% ipython --no-banner

In [1]: import numpy as np

In [2]: import numpy.linalg as la

In [3]: np.set_printoptions(suppress=True, linewidth=100)

In [4]: rnd = lambda a: np.round(a, 2) + 0

In [5]: M = np.load("case16.npy")

In [6]: M
Out[6]: 
array([[ 1.43,  1.57,  2.13, -2.5 ],
       [-1.56, -1.95, -2.49,  2.5 ],
       [-1.07, -1.19, -2.13,  2.19],
       [ 0.51,  0.68,  1.29, -1.33],
       [ 1.67,  1.5 ,  3.45, -3.73],
       [-0.38, -1.  , -0.97,  1.16],
       [-1.91, -1.24, -3.09,  3.11],
       [ 0.28, -0.23,  0.33,  0.2 ],
       [-0.49, -0.79, -1.92,  1.71],
       [-0.3 ,  0.23,  0.95, -1.36],
       [ 1.09,  0.71,  2.46, -2.43],
       [-0.93, -0.81, -0.78,  0.7 ],
       [-1.16, -1.37, -1.7 ,  2.12],
       [-0.77, -0.87, -1.57,  2.23],
       [-1.52, -1.88, -1.88,  2.4 ],
       [-0.37,  0.34, -0.28, -0.27],
       [ 1.16,  0.75,  2.19, -2.08],
       [-0.34, -0.46, -1.12,  0.84],
       [ 2.01,  1.34,  3.25, -3.  ],
       [-0.76, -1.29, -0.67,  0.75],
       [ 1.  ,  0.7 ,  1.9 , -1.9 ],
       [-1.53, -0.44, -2.54,  2.01]])

In [7]: Y = np.c_[M[:, :1] @ np.array([[-4]]), np.array([-2, -2, 1, 0, -1, 3, -2, 3, 0, 1, 3, 0, -2, -1, 0, -2, 3, -2, -3, 1, -2, -2])]

In [8]: Y
Out[8]: 
array([[-5.72, -2.  ],
       [ 6.24, -2.  ],
       [ 4.28,  1.  ],
       [-2.04,  0.  ],
       [-6.68, -1.  ],
       [ 1.52,  3.  ],
       [ 7.64, -2.  ],
       [-1.12,  3.  ],
       [ 1.96,  0.  ],
       [ 1.2 ,  1.  ],
       [-4.36,  3.  ],
       [ 3.72,  0.  ],
       [ 4.64, -2.  ],
       [ 3.08, -1.  ],
       [ 6.08,  0.  ],
       [ 1.48, -2.  ],
       [-4.64,  3.  ],
       [ 1.36, -2.  ],
       [-8.04, -3.  ],
       [ 3.04,  1.  ],
       [-4.  , -2.  ],
       [ 6.12, -2.  ]])

In [9]: rnd(la.norm(la.qr(M)[0].T @ Y, axis=0) ** 2 / ((Y ** 2).sum(axis=0) + 1e-12))
Out[9]: array([1.  , 0.15])

In [10]: rnd(la.lstsq(M, Y[:, 0])[0])
Out[10]: array([-4.,  0.,  0.,  0.])

In [11]: la.matrix_rank(np.c_[M, Y])
Out[11]: np.int64(5)

In [12]: print(la.matrix_rank(Y))
2

In [13]: cen = M - M.mean(axis=1)
Traceback (most recent call last):
  Cell In[13], line 1
    cen = M - M.mean(axis=1)
ValueError: operands could not be broadcast together with shapes (22,4) (22,) 


In [14]: cen = M - M.mean(axis=0)

In [15]: U, s, Vt = la.svd(cen, full_matrices=False)

In [16]: np.abs(Vt[0]).argmax()
Out[16]: np.int64(3)

In [17]: rnd(Vt[0] * np.sign(Vt[0, np.abs(Vt[0]).argmax()]))
Out[17]: array([-0.34, -0.31, -0.62,  0.64])

In [18]: np.abs(U[:, 0]).argmax()
Out[18]: np.int64(4)

In [19]: x0 = np.array([0, 0, 1, -2])

In [20]: a = np.maximum(M @ x0, 0)

In [21]: print(M * (a > 1e-9)[:, None])
[[ 1.43  1.57  2.13 -2.5 ]
 [-0.   -0.   -0.    0.  ]
 [-0.   -0.   -0.    0.  ]
 [ 0.51  0.68  1.29 -1.33]
 [ 1.67  1.5   3.45 -3.73]
 [-0.   -0.   -0.    0.  ]
 [-0.   -0.   -0.    0.  ]
 [ 0.   -0.    0.    0.  ]
 [-0.   -0.   -0.    0.  ]
 [-0.3   0.23  0.95 -1.36]
 [ 1.09  0.71  2.46 -2.43]
 [-0.   -0.   -0.    0.  ]
 [-0.   -0.   -0.    0.  ]
 [-0.   -0.   -0.    0.  ]
 [-0.   -0.   -0.    0.  ]
 [-0.37  0.34 -0.28 -0.27]
 [ 1.16  0.75  2.19 -2.08]
 [-0.   -0.   -0.    0.  ]
 [ 2.01  1.34  3.25 -3.  ]
 [-0.   -0.   -0.    0.  ]
 [ 1.    0.7   1.9  -1.9 ]
 [-0.   -0.   -0.    0.  ]]

In [22]: print(rnd(a))
[ 7.13  0.    0.    3.95 10.91  0.    0.    0.    0.    3.67  7.32  0.    0.    0.    0.    0.26
  6.35  0.    9.25  0.    5.7   0.  ]
